>>> import numpy as np
>>> np.set_printoptions(precision=3, suppress=True, linewidth=160, floatmode="fixed")
>>> W0 = np.load("out4.npy")
>>> W0
array([[-2,  4, -2, -4,  0,  2,  0],
       [ 0,  0,  0,  0,  0,  0,  0],
       [-2,  4, -2, -4,  0,  2,  0],
       [-1,  2, -1, -2,  0,  1,  0],
       [ 0,  0,  0,  0,  0,  0,  0],
       [-2,  4, -2, -4,  0,  2,  0],
       [ 2, -4,  2,  4,  0, -2,  0]])
>>> round(float(np.linalg.norm(W0, 2) / np.linalg.norm(W0)), 3)
1.0
>>> print(np.linalg.matrix_rank(W0, rtol=0.1))
1
>>> np.linalg.cond(W0) > 100
np.True_
>>> np.abs(W0).max()
np.int64(4)
>>> np.round(np.linalg.svd(W0, compute_uv=False), 3) + 0
array([13.675,  0.000,  0.000,  0.000,  0.000,  0.000,  0.000])
>>> W0.mean(axis=0)
array([-0.714,  1.429, -0.714, -1.429,  0.000,  0.714,  0.000])
>>> print(W0.sum(axis=0))
[ -5  10  -5 -10   0   5   0]
>>> np.linalg.matrix_rank(W0)
np.int64(1)
>>> np.unravel_index(np.abs(W0).argmax(), W0.shape)
(np.int64(0), np.int64(1))
>>> W0.sum(axis=1)
array([-2,  0, -2, -1,  0, -2,  2])
>>> W0 - W0[0]
array([[ 0,  0,  0,  0,  0,  0,  0],
       [ 2, -4,  2,  4,  0, -2,  0],
       [ 0,  0,  0,  0,  0,  0,  0],
       [ 1, -2,  1,  2,  0, -1,  0],
       [ 2, -4,  2,  4,  0, -2,  0],
       [ 0,  0,  0,  0,  0,  0,  0],
       [ 4, -8,  4,  8,  0, -4,  0]])
>>> np.count_nonzero(W0)
np.int64(25)
>>> feats = np.load("m.npy")
>>> feats.round(3) + 0
array([[-19.532,  21.517,   2.046,  11.843,  -9.704,  11.720,  -9.704,   7.906,  -7.720,  -3.937, -15.688],
       [ -7.388,   8.837,   2.606,   7.098,  -2.537,   4.785,  -2.537,   4.998,  -1.088,  -2.100,  -7.243],
       [ -3.346,   4.492,   2.268,   4.919,  -0.551,   2.676,  -0.551,   3.606,   0.595,  -1.314,  -4.132],
       [ -1.847,   2.827,   1.961,   3.883,   0.057,   1.923,   0.057,   2.922,   1.037,  -0.961,  -2.865],
       [ -0.820,   1.642,   1.619,   2.997,   0.386,   1.404,   0.386,   2.321,   1.209,  -0.676,  -1.908],
       [ -0.374,   1.102,   1.401,   2.514,   0.487,   1.167,   0.487,   1.985,   1.214,  -0.530,  -1.444],
       [  0.080,   0.507,   1.074,   1.863,   0.527,   0.889,   0.527,   1.518,   1.114,  -0.345,  -0.891],
       [  0.303,  -0.104,   0.270,   0.477,   0.223,   0.335,   0.223,   0.438,   0.422,  -0.040,  -0.087],
       [  0.295,  -0.104,   0.257,   0.456,   0.214,   0.323,   0.214,   0.419,   0.405,  -0.037,  -0.080],
       [  0.229,  -0.094,   0.169,   0.307,   0.149,   0.239,   0.149,   0.289,   0.284,  -0.018,  -0.039],
       [  0.030,  -0.015,   0.016,   0.031,   0.015,   0.030,   0.015,   0.030,   0.030,   0.000,   0.000],
       [ -0.353,   0.197,  -0.104,  -0.263,  -0.124,  -0.368,  -0.124,  -0.288,  -0.280,  -0.024,  -0.045],
       [ -0.744,   0.437,  -0.090,  -0.425,  -0.155,  -0.859,  -0.155,  -0.519,  -0.462,  -0.094,  -0.159],
       [ -1.067,   0.639,   0.018,  -0.490,  -0.087,  -1.382,  -0.087,  -0.674,  -0.516,  -0.184,  -0.289],
       [ -1.347,   0.807,   0.199,  -0.497,   0.065,  -1.974,   0.065,  -0.788,  -0.474,  -0.291,  -0.425],
       [ -1.484,   0.886,   0.332,  -0.481,   0.188,  -2.342,   0.188,  -0.839,  -0.410,  -0.358,  -0.502],
       [ -1.554,   0.924,   0.415,  -0.466,   0.268,  -2.556,   0.268,  -0.863,  -0.362,  -0.397,  -0.544],
       [ -1.835,   1.050,   0.930,  -0.338,   0.798,  -3.768,   0.798,  -0.954,   0.013,  -0.616,  -0.748],
       [ -1.870,   1.059,   1.034,  -0.308,   0.910,  -3.996,   0.910,  -0.964,   0.100,  -0.656,  -0.781],
       [ -1.182,  -0.229,   5.388,   1.162,   6.208, -12.436,   6.208,  -0.830,   4.796,  -1.993,  -1.172],
       [ -1.047,  -0.394,   5.712,   1.274,   6.630, -13.033,   6.630,  -0.805,   5.188,  -2.078,  -1.160],
       [ -0.472,  -1.076,   6.950,   1.695,   8.262, -15.300,   8.262,  -0.700,   6.714,  -2.395,  -1.083]])
>>> Uu, sig, Vh = np.linalg.svd(feats)
>>> np.argmax(sig[:-1] / (sig[1:] + 1e-6)) + 1
np.int64(3)
>>> sig.round(3) + 0
array([48.261, 31.084, 10.264,  0.000,  0.000,  0.000,  0.000,  0.000,  0.000,  0.000,  0.000])
>>> other = Uu[:, :3] @ np.diag(sig[:3]) @ Vh[:3]
>>> round(float(np.linalg.norm(feats - other) / np.linalg.norm(feats)), 3)
0.0
>>> Uu, sig, Vh = np.linalg.svd(W0)
>>> print(np.argmax(sig[:-1] / (sig[1:] + 1e-6)) + 1)
1
>>> other = Uu[:, :1] @ np.diag(sig[:1]) @ Vh[:1]
>>> np.round(np.abs(W0 - other).max(), 3)
np.float64(0.0)
>>> np.linalg.matrix_rank(W0, rtol=0.05)
np.int64(1)
>>> round(np.linalg.norm(W0 - other, 2), 3), np.round(sig[1], 3)
(np.float64(0.0), np.float64(0.0))
>>> np.linalg.matrix_rank(other)
np.int64(1)
>>> M = np.loadtxt("w.csv", delimiter=",")
>>> M
array([[ 1.000,  1.000,  1.000,  0.000,  2.000,  2.000,  0.000,  1.000,  1.000,  0.000,  0.000,  2.000],
       [ 1.000,  3.000,  2.000,  0.000,  3.000,  2.000,  1.000,  2.000,  1.000,  1.000,  2.000,  3.000],
       [ 3.000,  5.000,  4.000,  2.000,  3.000,  4.000,  3.000,  4.000,  1.000,  3.000,  4.000,  3.000],
       [ 4.000,  6.000,  6.000,  4.000,  5.000,  4.000,  4.000,  5.000,  2.000,  4.000,  4.000,  5.000],
       [ 4.000,  7.000,  7.000,  5.000,  6.000,  5.000,  6.000,  7.000,  4.000,  5.000,  5.000,  7.000],
       [ 5.000,  7.000,  9.000,  7.000,  7.000,  6.000,  7.000,  8.000,  5.000,  7.000,  5.000,  9.000],
       [ 7.000,  9.000, 10.000,  7.000,  9.000,  8.000,  7.000, 10.000,  7.000,  7.000,  7.000, 11.000],
       [ 8.000, 10.000, 12.000,  9.000, 10.000, 10.000,  7.000, 10.000,  7.000,  9.000,  9.000, 12.000],
       [ 8.000, 11.000, 13.000, 10.000, 11.000, 12.000,  7.000, 10.000,  9.000,  9.000,  9.000, 14.000],
       [ 9.000, 11.000, 15.000, 10.000, 11.000, 14.000,  9.000, 12.000,  9.000, 11.000, 10.000, 14.000],
       [11.000, 11.000, 17.000, 10.000, 12.000, 16.000, 10.000, 13.000, 11.000, 13.000, 10.000, 14.000],
       [12.000, 13.000, 18.000, 11.000, 12.000, 18.000, 12.000, 15.000, 11.000, 13.000, 12.000, 14.000],
       [14.000, 15.000, 18.000, 12.000, 14.000, 20.000, 13.000, 15.000, 11.000, 13.000, 12.000, 14.000],
       [16.000, 15.000, 19.000, 14.000, 14.000, 22.000, 14.000, 16.000, 13.000, 14.000, 12.000, 15.000],
       [16.000, 15.000, 20.000, 16.000, 14.000, 23.000, 15.000, 16.000, 14.000, 14.000, 13.000, 17.000],
       [16.000, 17.000, 21.000, 18.000, 15.000, 24.000, 15.000, 17.000, 15.000, 15.000, 15.000, 19.000],
       [17.000, 17.000, 22.000, 19.000, 17.000, 26.000, 15.000, 17.000, 15.000, 15.000, 15.000, 21.000],
       [17.000, 17.000, 24.000, 20.000, 17.000, 28.000, 17.000, 17.000, 15.000, 17.000, 15.000, 22.000],
       [18.000, 19.000, 26.000, 21.000, 18.000, 28.000, 18.000, 18.000, 15.000, 19.000, 15.000, 23.000],
       [20.000, 21.000, 26.000, 23.000, 20.000, 30.000, 20.000, 18.000, 16.000, 20.000, 16.000, 23.000],
       [21.000, 22.000, 28.000, 25.000, 22.000, 30.000, 22.000, 18.000, 18.000, 22.000, 17.000, 24.000],
       [22.000, 22.000, 29.000, 27.000, 24.000, 32.000, 23.000, 20.000, 19.000, 24.000, 17.000, 26.000]])
>>> hat = M @ np.linalg.solve(M.T @ M, M.T)
>>> round(float(np.trace(hat)), 3)
12.0
>>> print(hat @ M[:, 0])
[ 1.000  1.000  3.000  4.000  4.000  5.000  7.000  8.000  8.000  9.000 11.000 12.000 14.000 16.000 16.000 16.000 17.000 17.000 18.000 20.000 21.000 22.000]
